>>> import numpy as np
>>> np.set_printoptions(precision=2, suppress=True, linewidth=140, sign=" ")
>>> def tidy(a):
...     return np.round(a, 2) + 0
... 
>>> arr = np.loadtxt("block10.csv", delimiter=",")
>>> arr
array([[ 4., -3.,  3.,  3.,  0.,  0., -2., -2., -2.],
       [-3.,  2.,  2., -1., -1.,  3., -1.,  1., -3.],
       [ 3.,  2., -2.,  3.,  1., -3., -2.,  4., -2.],
       [ 3., -1.,  3., -4.,  1.,  0.,  2., -1.,  0.],
       [ 0., -1.,  1.,  1., -4., -4., -3., -2.,  0.],
       [ 0.,  3., -3.,  0., -4.,  4., -1.,  3.,  0.],
       [-2., -1., -2.,  2., -3., -1., -2.,  2.,  2.],
       [-2.,  1.,  4., -1., -2.,  3.,  2.,  4.,  0.],
       [-2., -3., -2.,  0.,  0.,  0.,  2.,  0.,  0.]])
>>> np.trace(arr)
np.float64(2.0)
>>> np.allclose(arr, arr.T)
True
>>> (arr + arr.T) / 2
array([[ 4., -3.,  3.,  3.,  0.,  0., -2., -2., -2.],
       [-3.,  2.,  2., -1., -1.,  3., -1.,  1., -3.],
       [ 3.,  2., -2.,  3.,  1., -3., -2.,  4., -2.],
       [ 3., -1.,  3., -4.,  1.,  0.,  2., -1.,  0.],
       [ 0., -1.,  1.,  1., -4., -4., -3., -2.,  0.],
       [ 0.,  3., -3.,  0., -4.,  4., -1.,  3.,  0.],
       [-2., -1., -2.,  2., -3., -1., -2.,  2.,  2.],
       [-2.,  1.,  4., -1., -2.,  3.,  2.,  4.,  0.],
       [-2., -3., -2.,  0.,  0.,  0.,  2.,  0.,  0.]])
>>> arr @ arr
array([[ 55.,  -9.,   9.,  10.,  19., -22.,  -9., -14.,  -9.],
       [ -9.,  39., -10.,  -5.,  -8.,  20.,  -4.,  30.,  -6.],
       [  9., -10.,  60., -18.,   5.,  10.,  10., -14., -12.],
       [ 10.,  -5., -18.,  41.,  -8., -21., -28.,   7.,  -5.],
       [ 19.,  -8.,   5.,  -8.,  48.,  -9.,  19., -16.,  -5.],
       [-22.,  20.,  10., -21.,  -9.,  60.,  19.,  21.,  -5.],
       [ -9.,  -4.,  10., -28.,  19.,  19.,  35.,   0.,   7.],
       [-14.,  30., -14.,   7., -16.,  21.,   0.,  55.,  -3.],
       [ -9.,  -6., -12.,  -5.,  -5.,  -5.,   7.,  -3.,  21.]])
>>> tidy(np.linalg.matrix_power(arr, 4))
array([[ 4490., -1908.,  1034.,  1352.,  2290., -3421., -1084., -2605.,  -794.],
       [-1908.,  3143., -1209.,  -314., -1583.,  2839.,    11.,  3617.,  -312.],
       [ 1034., -1209.,  4670., -2246.,  1319.,  1091.,  1614., -1996.,  -866.],
       [ 1352.,  -314., -2246.,  3493., -1002., -2909., -2964.,   336.,  -226.],
       [ 2290., -1583.,  1319., -1002.,  3541., -1282.,  1506., -2454.,  -262.],
       [-3421.,  2839.,  1091., -2909., -1282.,  5933.,  2405.,  3195.,  -227.],
       [-1084.,    11.,  1614., -2964.,  1506.,  2405.,  2977.,  -256.,   327.],
       [-2605.,  3617., -1996.,   336., -2454.,  3195.,  -256.,  5072.,  -174.],
       [ -794.,  -312.,  -866.,  -226.,  -262.,  -227.,   327.,  -174.,   835.]])
